% python3 -q
>>> import numpy as np
>>> import numpy.linalg as la
>>> np.set_printoptions(precision=1, suppress=True, linewidth=100)
>>> rd = lambda a: np.round(a, 1) + 0
>>> m1 = np.abs(np.array([[1, 0], [2, -1]])) + np.eye(2)
>>> m1 = m1 / m1.sum(axis=1, keepdims=True)
>>> m1
array([[1. , 0. ],
       [0.5, 0.5]])
>>> # triangular, det is the product of the diagonal
>>> x0 = np.array([4, 6])
>>> a = np.maximum(m1 @ x0, 0)
>>> np.flatnonzero(a > 1e-9)
array([0, 1])
>>> m1.T @ a
array([6.5, 2.5])
>>> print(a)
[4. 5.]
>>> rd((m1 - m1.T) / 2)
array([[ 0. , -0.2],
       [ 0.2,  0. ]])
>>> print(np.allclose(m1 @ m1.T, m1.T @ m1))
False
>>> print(rd((m1 + m1.T) / 2))
[[1.  0.2]
 [0.2 0.5]]
>>> rd(la.det(m1))
np.float64(0.5)
>>> rd(m1 @ m1)
array([[1. , 0. ],
       [0.8, 0.2]])
>>> np.allclose(m1, m1.T)
False
>>> print(rd(la.matrix_power(m1, 3)))
[[1.  0. ]
 [0.9 0.1]]
>>> np.trace(m1)
np.float64(1.5)
>>> X = np.loadtxt("layer4.csv", delimiter=",")
>>> X
array([[  4.,   1.,  -1.,   0.],
       [-11.,  -5., -16.,   0.]])
>>> f = np.array([0, 2, 2])
>>> np.array([np.convolve(row, f, "same") for row in X])
array([[  8.,  10.,   0.,  -2.],
       [-22., -32., -42., -32.]])
>>> np.cross(X[1, :3], X[0, :3])
array([ 21., -75.,   9.])
>>> np.correlate(X[1], X[0], "full")
array([  0.,  11.,  -6., -33., -36., -64.,   0.])
>>> x0 = np.array([2, -2, -2, -2])
>>> print((X * x0).sum(axis=1))
[ 8. 20.]
>>> (X @ x0).argmax()
np.int64(1)
>>> X @ x0
array([ 8., 20.])
>>> X @ (2 * x0)
array([16., 40.])
>>> np.einsum("ij,j->i", X, x0)
array([ 8., 20.])
>>> T = np.stack([X, 5 * X, X[::-1]])
>>> la.matrix_rank(T.reshape(3, -1))
np.int64(2)
>>> la.matrix_rank(T)
array([2, 2, 2])
>>> print(T.sum(axis=0))
[[ 13.   1. -22.   0.]
 [-62. -29. -97.   0.]]
>>> J = np.load("mat.npy")
>>> J
array([[ 1,  2, -1],
       [-2,  2,  2],
       [ 2,  3, -2],
       [ 0,  2,  3]])
>>> th = np.radians(2)
>>> R = np.eye(3)
>>> R[1, 1] = R[2, 2] = np.cos(th)
>>> R[1, 2], R[2, 1] = -np.sin(th), np.sin(th)
>>> rd(R)
array([[1., 0., 0.],
       [0., 1., 0.],
       [0., 0., 1.]])
>>> B = J @ R.T
>>> np.allclose(la.norm(J, axis=1), la.norm(B, axis=1))
True
>>> print(rd(la.svd(J, compute_uv=False)), rd(la.svd(B, compute_uv=False)))
[4.9 4.7 1.5] [4.9 4.7 1.5]
>>> rd(B)
array([[ 1. ,  2. , -0.9],
       [-2. ,  1.9,  2.1],
       [ 2. ,  3.1, -1.9],
       [ 0. ,  1.9,  3.1]])
>>> np.allclose(J @ J.T, B @ B.T)
True
>>> x0 = np.array([-2, -3, -3])
>>> y = J @ x0
>>> print(rd(la.solve(J.T @ J, J.T @ y)))
[-2. -3. -3.]
>>> rng = np.random.default_rng(32)
>>> y = y + 0.1 * rng.normal(size=4)
>>> rd(y)
array([ -4.9,  -7.9,  -7. , -14.9])
>>> beta, *_ = la.lstsq(J, y)
>>> [round(float(la.norm(la.solve(J.T @ J + lam * np.eye(3), J.T @ y))), 2) for lam in (0, 1, 10, 100)]
[4.68, 4.17, 2.76, 0.72]
>>> rd(la.norm(y - J @ beta))
np.float64(0.1)
>>> mat = np.load("x.npy")
>>> mat
array([[0, 1, 1, 1],
       [1, 0, 0, 1],
       [1, 0, 0, 1],
       [1, 1, 1, 0]])
>>> # rows 1 and 2 are equal
>>> rank = la.matrix_rank(mat)
>>> rank
np.int64(3)
>>> null = la.svd(mat)[2][rank:].T
>>> print(la.matrix_rank(mat.T @ mat), la.matrix_rank(mat @ mat.T))
3 3
>>> [int(la.matrix_rank(mat[:, :j + 1])) for j in range(4)]
[1, 2, 2, 3]
>>> rd(null @ null.T)
array([[ 0. ,  0. ,  0. ,  0. ],
       [ 0. ,  0.5, -0.5,  0. ],
       [ 0. , -0.5,  0.5,  0. ],
       [ 0. ,  0. ,  0. ,  0. ]])
>>> rd(null[:, 0] / null[np.abs(null[:, 0]).round(6).argmax(), 0])
array([ 0.,  1., -1.,  0.])
>>> print(rd(mat @ null))
[[0.]
 [0.]
 [0.]
 [0.]]
>>> labels = rng.permutation(4)
>>> labels
array([3, 1, 2, 0])
>>> B = mat[labels][:, labels]
>>> print(np.allclose(B, mat))
True
>>> rd(la.det(B)), rd(la.det(mat[labels]))
(np.float64(0.0), np.float64(0.0))
>>> rd(np.sort(np.abs(la.eigvals(B))))
array([0. , 1. , 1.6, 2.6])
>>> B
array([[0, 1, 1, 1],
       [1, 0, 0, 1],
       [1, 0, 0, 1],
       [1, 1, 1, 0]])
>>> print(np.diag(B))
[0 0 0 0]
>>> x0 = np.array([-2, 6, 6, -7])
>>> print(np.sign((mat @ x0).round(6)))
[ 1 -1 -1  1]
>>> (mat * x0).sum(axis=1)
array([ 5, -9, -9, 10])
>>> print(mat @ np.ones(4))
[3. 2. 2. 3.]
>>> print(mat @ x0)
[ 5 -9 -9 10]
>>> la.norm(mat @ x0) <= la.norm(mat, 2) * la.norm(x0) + 1e-9
np.True_
>>> print((mat @ x0).argmax())
3
>>> def softmax(z):
...     e = np.exp(z - z.max(axis=-1, keepdims=True))
...     return e / e.sum(axis=-1, keepdims=True)
... 
>>> softmax(mat).sum(axis=1)
array([1., 1., 1., 1.])
>>> rd(softmax(mat[2] + 2))
array([0.4, 0.1, 0.1, 0.4])
>>> print(rd(softmax(10 * mat[2])))
[0.5 0.  0.  0.5]
>>> att = mat @ mat.T / np.sqrt(4)
>>> rd(softmax(att))
array([[0.4, 0.2, 0.2, 0.3],
       [0.2, 0.3, 0.3, 0.2],
       [0.2, 0.3, 0.3, 0.2],
       [0.3, 0.2, 0.2, 0.4]])
>>> rd(softmax(att)[2] @ mat)
array([0.8, 0.4, 0.4, 0.8])
>>> print(rd(softmax(att + np.triu(np.full(att.shape, -np.inf), 1))))
[[1.  0.  0.  0. ]
 [0.4 0.6 0.  0. ]
 [0.2 0.4 0.4 0. ]
 [0.3 0.2 0.2 0.4]]
>>> U, s, vt = la.svd(mat)
>>> rd(s)
array([2.6, 1.6, 1. , 0. ])
>>> B = U[:, :3] @ np.diag(s[:3]) @ vt[:3]
>>> la.matrix_rank(B)
np.int64(3)
>>> rd(np.abs(mat - B).max())
np.float64(0.0)
>>> rd(B)
array([[0., 1., 1., 1.],
       [1., 0., 0., 1.],
       [1., 0., 0., 1.],
       [1., 1., 1., 0.]])
>>> M = np.load("sample16.npy")
>>> M
array([[ 0,  0,  0,  0],
       [ 0,  0,  0,  0],
       [ 0,  0,  2,  0],
       [ 0, -1,  0,  0]])
>>> U, s, vt = la.svd(M)
>>> evecs = vt[:(s > 1e-8).sum()]
>>> x0 = M[3] + 2 * M[0] + rng.integers(2) * np.eye(4)[3]
>>> x0
array([ 0., -1.,  0.,  1.])
>>> evecs.T @ evecs
array([[0., 0., 0., 0.],
       [0., 1., 0., 0.],
       [0., 0., 1., 0.],
       [0., 0., 0., 0.]])
>>> rd(la.norm(x0 - evecs.T @ evecs @ x0))
np.float64(1.0)
>>> print(M.T @ M)
[[0 0 0 0]
 [0 1 0 0]
 [0 0 4 0]
 [0 0 0 0]]
>>> rd(la.pinv(M))
array([[ 0. ,  0. ,  0. ,  0. ],
       [ 0. ,  0. ,  0. , -1. ],
       [ 0. ,  0. ,  0.5,  0. ],
       [ 0. ,  0. ,  0. ,  0. ]])
